% python3 -q
>>> import numpy as np
>>> from numpy import linalg as LA
>>> np.set_printoptions(suppress=True, linewidth=160)
>>> def rd(a):
...     return np.round(a, 1) + 0
... 
>>> K = np.load("layer15.npy")
>>> print(rd(K))
[[0.2 0.  0.2 0.2 0.2 0. ]
 [0.  0.  0.  0.  0.  0. ]
 [0.2 0.  0.2 0.2 0.2 0. ]
 [0.2 0.  0.2 0.2 0.2 0. ]
 [0.2 0.  0.2 0.2 0.2 0. ]
 [0.  0.  0.  0.  0.  0. ]]
>>> f = np.array([0, 5])
>>> print(rd(np.array([np.convolve(row, f, "same") for row in K])))
[[0.  1.2 0.2 1.2 1.2 1.2]
 [0.  0.2 0.  0.2 0.2 0.2]
 [0.  1.2 0.2 1.2 1.2 1.2]
 [0.  1.2 0.2 1.2 1.2 1.2]
 [0.  1.2 0.2 1.2 1.2 1.2]
 [0.  0.2 0.  0.2 0.2 0.2]]
>>> print(rd(np.convolve(K[2], f)))
[0.  1.2 0.2 1.2 1.2 1.2 0.2]
>>> print(np.polyval(f, K[2]))
[5. 5. 5. 5. 5. 5.]
>>> data = np.load("test10.npy")
>>> print(data)
[[  1  -4  16 -64]
 [  1  -3   9 -27]
 [  1  -2   4  -8]
 [  1  -1   1  -1]
 [  1   0   0   0]
 [  1   1   1   1]
 [  1   2   4   8]
 [  1   3   9  27]
 [  1   4  16  64]
 [  1   5  25 125]
 [  1   6  36 216]
 [  1   7  49 343]]
>>> Uu, sig, Vh = LA.svd(data)
>>> print(np.argmax(sig[:-1] / (sig[1:] + 1e-6)) + 1)
1
>>> print(rd(sig))
[440.4  31.2   5.9   2. ]
>>> other = Uu[:, :1] @ np.diag(sig[:1]) @ Vh[:1]
>>> print(rd(np.abs(data - other).max()))
24.9
>>> other = np.c_[data[:, :2] @ np.array([[-4, 5], [-1, -5]]), np.array([3, 1, 2, 0, 3, 1, 1, 0, 3, 1, 2, 2])]
>>> print(other)
[[  0  25   3]
 [ -1  20   1]
 [ -2  15   2]
 [ -3  10   0]
 [ -4   5   3]
 [ -5   0   1]
 [ -6  -5   1]
 [ -7 -10   0]
 [ -8 -15   3]
 [ -9 -20   1]
 [-10 -25   2]
 [-11 -30   2]]
>>> print(rd(LA.lstsq(data, other[:, 0])[0]))
[-4. -1.  0.  0.]
>>> print(LA.matrix_rank(other))
3
>>> print(LA.matrix_rank(np.c_[data, other]))
5
>>> E = np.load("arr.npy")
>>> print(E)
[[ 3. 18.  6.  4. 10.  8.]
 [18. 80. 27. 18. 45. 36.]
 [ 6. 27.  8.  6. 15. 12.]
 [ 4. 18.  6.  3. 10.  8.]
 [10. 45. 15. 10. 24. 20.]
 [ 8. 36. 12.  8. 20. 15.]]
>>> rng = np.random.default_rng(9789)
>>> idx = rng.permutation(6)
>>> print(idx)
[4 2 3 5 0 1]
>>> other = E[idx][:, idx]
>>> print(rd(np.sort(np.abs(LA.eigvals(other)))))
[  1.   1.   1.   1.   1. 138.]
>>> print(np.allclose(other, E))
False
>>> print([round(float(x), 1) for x in LA.svd(E, compute_uv=False)[:3]])
[138.0, 1.0, 1.0]
>>> print(round(np.log10(LA.cond(E))))
2
>>> print(LA.matrix_rank(E, rtol=0.1))
1
>>> print(rd(LA.norm(E, 2) / LA.norm(E)))
1.0
>>> w, vecs = LA.eigh(E)
>>> print(rd(LA.eigvalsh(E + 4 * np.eye(6))))
[  3.   3.   3.   3.   3. 142.]
>>> print(np.unique(w.round(6) + 0, return_counts=True)[1])
[5 1]
>>> print(np.abs(vecs[:, -1]).round(6).argmax())
1
>>> print(rd(w.sum()), np.trace(E))
133.0 133.0
>>> print(rd(vecs.T @ vecs))
[[1. 0. 0. 0. 0. 0.]
 [0. 1. 0. 0. 0. 0.]
 [0. 0. 1. 0. 0. 0.]
 [0. 0. 0. 1. 0. 0.]
 [0. 0. 0. 0. 1. 0.]
 [0. 0. 0. 0. 0. 1.]]
>>> print((w > 1e-8).sum(), (w < -1e-8).sum())
1 5
>>> w, vecs = LA.eigh(E)
>>> x = np.array([9, -8, 5, -9, -1, 5])
>>> print(np.abs(E).sum(axis=1).max(), rd(np.abs(w).max()))
224.0 138.0
>>> print((np.sign(vecs[:, -1].round(6)) == np.sign(vecs[0, -1].round(6))).astype(int))
[1 1 1 1 1 1]
>>> print(rd(LA.eigvalsh(E[1:, 1:])))
[ -1.  -1.  -1.  -1. 134.]
>>> print(rd(x @ E @ x / (x @ x)), rd(w[0]), rd(w[-1]))
5.4 -1.0 138.0
>>> feats = np.loadtxt("a.csv", delimiter=",")
>>> print(feats)
[[6. 0. 0. 0. 0. 0. 0. 0. 0.]
 [4. 0. 0. 0. 0. 0. 0. 0. 0.]
 [2. 0. 3. 0. 0. 0. 0. 0. 0.]
 [8. 0. 9. 4. 0. 0. 0. 0. 0.]
 [8. 1. 1. 3. 9. 0. 0. 0. 0.]
 [9. 8. 5. 0. 8. 2. 0. 0. 0.]
 [0. 1. 5. 9. 4. 2. 0. 0. 0.]
 [5. 0. 3. 6. 7. 7. 6. 0. 0.]
 [2. 9. 0. 2. 5. 6. 2. 6. 7.]]
>>> print(np.prod(np.diag(feats)), rd(LA.det(feats)))
0.0 0.0
>>> print(feats @ feats)
[[ 36.   0.   0.   0.   0.   0.   0.   0.   0.]
 [ 24.   0.   0.   0.   0.   0.   0.   0.   0.]
 [ 18.   0.   9.   0.   0.   0.   0.   0.   0.]
 [ 98.   0.  63.  16.   0.   0.   0.   0.   0.]
 [150.   9.  39.  39.  81.   0.   0.   0.   0.]
 [178.  24.  33.  24.  88.   4.   0.   0.   0.]
 [136.  20. 110.  48.  52.   4.   0.   0.   0.]
 [203.  69. 135.  99. 143.  26.   0.   0.   0.]
 [202. 118.  81.  91. 178. 100.  50.  42.  49.]]
>>> print(rd(np.sort(LA.eigvals(feats))))
[0. 0. 0. 2. 3. 4. 6. 7. 9.]
>>> x = np.array([-3, 2, 0, -2, 1, -2])
>>> h = np.maximum(E @ x, 0)
>>> print(rd(np.tanh(E @ x)))
[1. 1. 1. 1. 1. 1.]
>>> print(E * (h > 1e-9)[:, None])
[[ 3. 18.  6.  4. 10.  8.]
 [18. 80. 27. 18. 45. 36.]
 [ 6. 27.  8.  6. 15. 12.]
 [ 4. 18.  6.  3. 10.  8.]
 [10. 45. 15. 10. 24. 20.]
 [ 8. 36. 12.  8. 20. 15.]]
>>> print(np.flatnonzero(h > 1e-9))
[0 1 2 3 4 5]
